In [1]: import numpy as np

In [2]: np.set_printoptions(precision=2, suppress=True, linewidth=140)

In [3]: ang = np.deg2rad(90)

In [4]: feats = np.eye(4)

In [5]: feats[np.ix_([1, 3], [1, 3])] = [[np.cos(ang), -np.sin(ang)], [np.sin(ang), np.cos(ang)]]

In [6]: print(feats.round(2) + 0)
[[ 1.  0.  0.  0.]
 [ 0.  0.  0. -1.]
 [ 0.  0.  1.  0.]
 [ 0.  1.  0.  0.]]

In [7]: ang = np.deg2rad(36)

In [8]: A = np.eye(5)

In [9]: A[np.ix_([1, 4], [1, 4])] = [[np.cos(ang), -np.sin(ang)], [np.sin(ang), np.cos(ang)]]

In [10]: print(A)
[[ 1.    0.    0.    0.    0.  ]
 [ 0.    0.81  0.    0.   -0.59]
 [ 0.    0.    1.    0.    0.  ]
 [ 0.    0.    0.    1.    0.  ]
 [ 0.    0.59  0.    0.    0.81]]

In [11]: other = np.linalg.inv(A)

In [12]: print(np.round(A @ other, 2) + 0)
[[1. 0. 0. 0. 0.]
 [0. 1. 0. 0. 0.]
 [0. 0. 1. 0. 0.]
 [0. 0. 0. 1. 0.]
 [0. 0. 0. 0. 1.]]

In [13]: print((np.abs(other) > 1e-9).astype(int))
[[1 0 0 0 0]
 [0 1 0 0 1]
 [0 0 1 0 0]
 [0 0 0 1 0]
 [0 1 0 0 1]]

In [14]: print(round(float(np.linalg.slogdet(A)[0]), 2))
1.0

In [15]: print(np.linalg.det(A) * other)
[[ 1.    0.    0.    0.    0.  ]
 [ 0.    0.81  0.    0.    0.59]
 [ 0.    0.    1.    0.    0.  ]
 [ 0.    0.    0.    1.    0.  ]
 [ 0.   -0.59  0.    0.    0.81]]

In [16]: print(np.round(np.linalg.cond(A), 2))
1.0

In [17]: print(np.round(A @ A.T, 2) + 0)
[[1. 0. 0. 0. 0.]
 [0. 1. 0. 0. 0.]
 [0. 0. 1. 0. 0.]
 [0. 0. 0. 1. 0.]
 [0. 0. 0. 0. 1.]]

In [18]: print(np.linalg.pinv(A))
[[ 1.    0.    0.    0.    0.  ]
 [ 0.    0.81  0.    0.    0.59]
 [ 0.    0.    1.    0.    0.  ]
 [ 0.    0.    0.    1.    0.  ]
 [ 0.   -0.59  0.    0.    0.81]]

In [19]: print(A[:, 2] @ A[:, 4])
0.0

In [20]: print(np.linalg.norm(A, axis=0))
[1. 1. 1. 1. 1.]
